$ ipython --no-banner

In [1]: import numpy as np

In [2]: np.set_printoptions(suppress=True, linewidth=140)

In [3]: E = np.load("mat.npy")

In [4]: E
Out[4]: 
array([[0, 1, 2, 0, 3, 1, 2, 3, 1, 1, 1, 2],
       [0, 0, 0, 1, 1, 2, 2, 2, 3, 1, 2, 0],
       [0, 0, 0, 1, 1, 1, 2, 1, 3, 0, 1, 0],
       [0, 0, 0, 0, 2, 2, 2, 1, 1, 2, 0, 3],
       [0, 0, 0, 0, 0, 0, 1, 2, 2, 0, 2, 3],
       [0, 0, 0, 0, 0, 0, 2, 0, 1, 1, 2, 0],
       [0, 0, 0, 0, 0, 0, 0, 3, 1, 1, 3, 3],
       [0, 0, 0, 0, 0, 0, 0, 0, 3, 3, 3, 3],
       [0, 0, 0, 0, 0, 0, 0, 0, 0, 2, 1, 2],
       [0, 0, 0, 0, 0, 0, 0, 0, 0, 0, 3, 0],
       [0, 0, 0, 0, 0, 0, 0, 0, 0, 0, 0, 0],
       [0, 0, 0, 0, 0, 0, 0, 0, 0, 0, 0, 0]])

In [5]: U, sv, Vh = np.linalg.svd(E)

In [6]: vecs = Vh[:(sv > 1e-8).sum()]

In [7]: rng = np.random.default_rng(41)

In [8]: x = E[5] + -3 * E[3] + rng.integers(2) * np.eye(12)[11]

In [9]: x
Out[9]: array([ 0.,  0.,  0.,  0., -6., -6., -4., -3., -2., -5.,  2., -8.])

In [10]: np.allclose(vecs.T @ vecs @ x, x)
Out[10]: True

In [11]: round(np.linalg.norm(x - vecs.T @ vecs @ x), 2)
Out[11]: np.float64(0.0)

In [12]: np.round(vecs.T @ vecs, 2) + 0
Out[12]: 
array([[0. , 0. , 0. , 0. , 0. , 0. , 0. , 0. , 0. , 0. , 0. , 0. ],
       [0. , 0.2, 0.4, 0. , 0. , 0. , 0. , 0. , 0. , 0. , 0. , 0. ],
       [0. , 0.4, 0.8, 0. , 0. , 0. , 0. , 0. , 0. , 0. , 0. , 0. ],
       [0. , 0. , 0. , 1. , 0. , 0. , 0. , 0. , 0. , 0. , 0. , 0. ],
       [0. , 0. , 0. , 0. , 1. , 0. , 0. , 0. , 0. , 0. , 0. , 0. ],
       [0. , 0. , 0. , 0. , 0. , 1. , 0. , 0. , 0. , 0. , 0. , 0. ],
       [0. , 0. , 0. , 0. , 0. , 0. , 1. , 0. , 0. , 0. , 0. , 0. ],
       [0. , 0. , 0. , 0. , 0. , 0. , 0. , 1. , 0. , 0. , 0. , 0. ],
       [0. , 0. , 0. , 0. , 0. , 0. , 0. , 0. , 1. , 0. , 0. , 0. ],
       [0. , 0. , 0. , 0. , 0. , 0. , 0. , 0. , 0. , 1. , 0. , 0. ],
       [0. , 0. , 0. , 0. , 0. , 0. , 0. , 0. , 0. , 0. , 1. , 0. ],
       [0. , 0. , 0. , 0. , 0. , 0. , 0. , 0. , 0. , 0. , 0. , 1. ]])

In [13]: np.linalg.matrix_rank(np.vstack([E, x]))
Out[13]: np.int64(10)
